In [1]: import numpy as np

In [2]: import numpy.linalg as la

In [3]: np.set_printoptions(precision=3, suppress=True, linewidth=200)

In [4]: tidy = lambda a: np.round(a, 3) + 0

In [5]: M = np.load("block15.npy")

In [6]: print(M)
[[ 2 -2 -3  0 -1]
 [ 1 -2  3  0  1]
 [ 2  0  3  0 -1]
 [ 0  0  0 -2  0]
 [ 3  0  2  0 -3]]

In [7]: ang = np.radians(30)

In [8]: r_ = np.eye(5)

In [9]: r_[3, 3] = r_[0, 0] = np.cos(ang)

In [10]: r_[3, 0], r_[0, 3] = -np.sin(ang), np.sin(ang)

In [11]: tidy(r_)
Out[11]: 
array([[ 0.866,  0.   ,  0.   ,  0.5  ,  0.   ],
       [ 0.   ,  1.   ,  0.   ,  0.   ,  0.   ],
       [ 0.   ,  0.   ,  1.   ,  0.   ,  0.   ],
       [-0.5  ,  0.   ,  0.   ,  0.866,  0.   ],
       [ 0.   ,  0.   ,  0.   ,  0.   ,  1.   ]])

In [12]: out = M @ r_.T

In [13]: tidy(la.svd(M, compute_uv=False)), tidy(la.svd(out, compute_uv=False))
Out[13]: 
(array([6.231, 4.595, 2.99 , 2.   , 0.35 ]),
 array([6.231, 4.595, 2.99 , 2.   , 0.35 ]))

In [14]: print(tidy(la.det(r_)), tidy(np.trace(r_)))
1.0 4.732

In [15]: print(tidy(np.abs(out - M).max(axis=0)))
[1.  0.  0.  1.5 0. ]

In [16]: print(tidy(np.abs(la.eigvals(M)).max()))
3.561

In [17]: print(tidy(la.det(M)))
-60.0

In [18]: print((M + M.T) / 2)
[[ 2.  -0.5 -0.5  0.   1. ]
 [-0.5 -2.   1.5  0.   0.5]
 [-0.5  1.5  3.   0.   0.5]
 [ 0.   0.   0.  -2.   0. ]
 [ 1.   0.5  0.5  0.  -3. ]]

In [19]: M @ M
Out[19]: 
array([[ -7,   0, -23,   0,   2],
       [  9,   2,   2,   0,  -9],
       [  7,  -4,   1,   0,  -2],
       [  0,   0,   0,   4,   0],
       [  1,  -6,  -9,   0,   4]])

In [20]: rng = np.random.default_rng(67)

In [21]: labels = rng.permutation(5)

In [22]: labels
Out[22]: array([3, 2, 4, 1, 0])

In [23]: out = M[labels][:, labels]

In [24]: np.allclose(out, M)
Out[24]: False

In [25]: tidy(la.det(out)), tidy(la.det(M[labels]))
Out[25]: (np.float64(-60.0), np.float64(-60.0))

In [26]: out
Out[26]: 
array([[-2,  0,  0,  0,  0],
       [ 0,  3, -1,  0,  2],
       [ 0,  2, -3,  0,  3],
       [ 0,  3,  1, -2,  1],
       [ 0, -3, -1, -2,  2]])

In [27]: out = np.array([[-2, 3, 4], [0, -4, 3], [-1, -3, -4], [1, 3, 1], [3, -4, -3]])

In [28]: out.T @ M.T
Out[28]: 
array([[ -4,  -2, -10,  -2, -17],
       [ 27,  -2,   1,  -6,  15],
       [ 17, -17,  -1,  -2,  13]])

In [29]: np.einsum("ik,kj->ji", M, out)
Out[29]: 
array([[ -4,  -2, -10,  -2, -17],
       [ 27,  -2,   1,  -6,  15],
       [ 17, -17,  -1,  -2,  13]])

In [30]: np.einsum("ik,kj->ij", M, out)
Out[30]: 
array([[ -4,  27,  17],
       [ -2,  -2, -17],
       [-10,   1,  -1],
       [ -2,  -6,  -2],
       [-17,  15,  13]])

In [31]: np.vstack([M, out.T]).shape
Out[31]: (8, 5)

In [32]: np.einsum("ij->j", M)
Out[32]: array([ 8, -4,  5, -2, -4])

In [33]: x0 = np.array([-1, 2, 1, -1, 3])

In [34]: rhs = M @ x0

In [35]: c, lr = np.zeros(5), 1 / la.norm(M, 2) ** 2

In [36]: for i in range(30):
    ...:     c -= lr * M.T @ (M @ c - rhs)
    ...:     if i % 10 == 0: print(i, round(la.norm(M @ c - rhs), 3))
    ...: 
0 6.892
10 0.911
20 0.69

In [37]: tidy(la.cond(M))
Out[37]: np.float64(17.779)

In [38]: X = np.load("test5.npy")

In [39]: X
Out[39]: 
array([[44. ,  2.1, -0.1],
       [ 2. , -0.2,  0. ],
       [-4. , -1. ,  0.8]])

In [40]: np.einsum("ij,ji->", M, M)
Out[40]: np.int64(4)

In [41]: np.kron(np.eye(2, dtype=int), M)
Out[41]: 
array([[ 2, -2, -3,  0, -1,  0,  0,  0,  0,  0],
       [ 1, -2,  3,  0,  1,  0,  0,  0,  0,  0],
       [ 2,  0,  3,  0, -1,  0,  0,  0,  0,  0],
       [ 0,  0,  0, -2,  0,  0,  0,  0,  0,  0],
       [ 3,  0,  2,  0, -3,  0,  0,  0,  0,  0],
       [ 0,  0,  0,  0,  0,  2, -2, -3,  0, -1],
       [ 0,  0,  0,  0,  0,  1, -2,  3,  0,  1],
       [ 0,  0,  0,  0,  0,  2,  0,  3,  0, -1],
       [ 0,  0,  0,  0,  0,  0,  0,  0, -2,  0],
       [ 0,  0,  0,  0,  0,  3,  0,  2,  0, -3]])

In [42]: tidy(np.poly(M))
Out[42]: array([  1.,   2.,   0.,  40., 110.,  60.])

In [43]: np.einsum("ii->", M)
Out[43]: np.int64(-2)

In [44]: tidy(la.det(2 * M)), tidy(la.det(M))
Out[44]: (np.float64(-1920.0), np.float64(-60.0))

In [45]: tidy(la.eigvals(M))
Out[45]: array([ 1.939+2.986j,  1.939-2.986j, -3.121+0.j   , -0.758+0.j   , -2.   +0.j   ])

In [46]: tidy(la.eigvals(M).sum().real)
Out[46]: np.float64(-2.0)

In [47]: mat = np.minimum.outer(np.arange(1, 4), np.arange(1, 4)) * 5

In [48]: mat
Out[48]: 
array([[ 5,  5,  5],
       [ 5, 10, 10],
       [ 5, 10, 15]])

In [49]: U, sigma, Vh = la.svd(M, full_matrices=False)

In [50]: print(tidy(U.T @ U))
[[1. 0. 0. 0. 0.]
 [0. 1. 0. 0. 0.]
 [0. 0. 1. 0. 0.]
 [0. 0. 0. 1. 0.]
 [0. 0. 0. 0. 1.]]

In [51]: print(np.abs(U[:, 0]).round(6).argmax())
4

In [52]: (sigma > 1e-8).sum()
Out[52]: np.int64(5)

In [53]: tidy(U.T @ M @ Vh.T)
Out[53]: 
array([[6.231, 0.   , 0.   , 0.   , 0.   ],
       [0.   , 4.595, 0.   , 0.   , 0.   ],
       [0.   , 0.   , 2.99 , 0.   , 0.   ],
       [0.   , 0.   , 0.   , 2.   , 0.   ],
       [0.   , 0.   , 0.   , 0.   , 0.35 ]])

In [54]: U.shape, sigma.shape, Vh.shape
Out[54]: ((5, 5), (5,), (5, 5))

In [55]: print(tidy(np.sqrt((sigma ** 2).sum())), tidy(la.norm(M)))
8.544 8.544

In [56]: tidy(sigma / sigma[0])
Out[56]: array([1.   , 0.738, 0.48 , 0.321, 0.056])
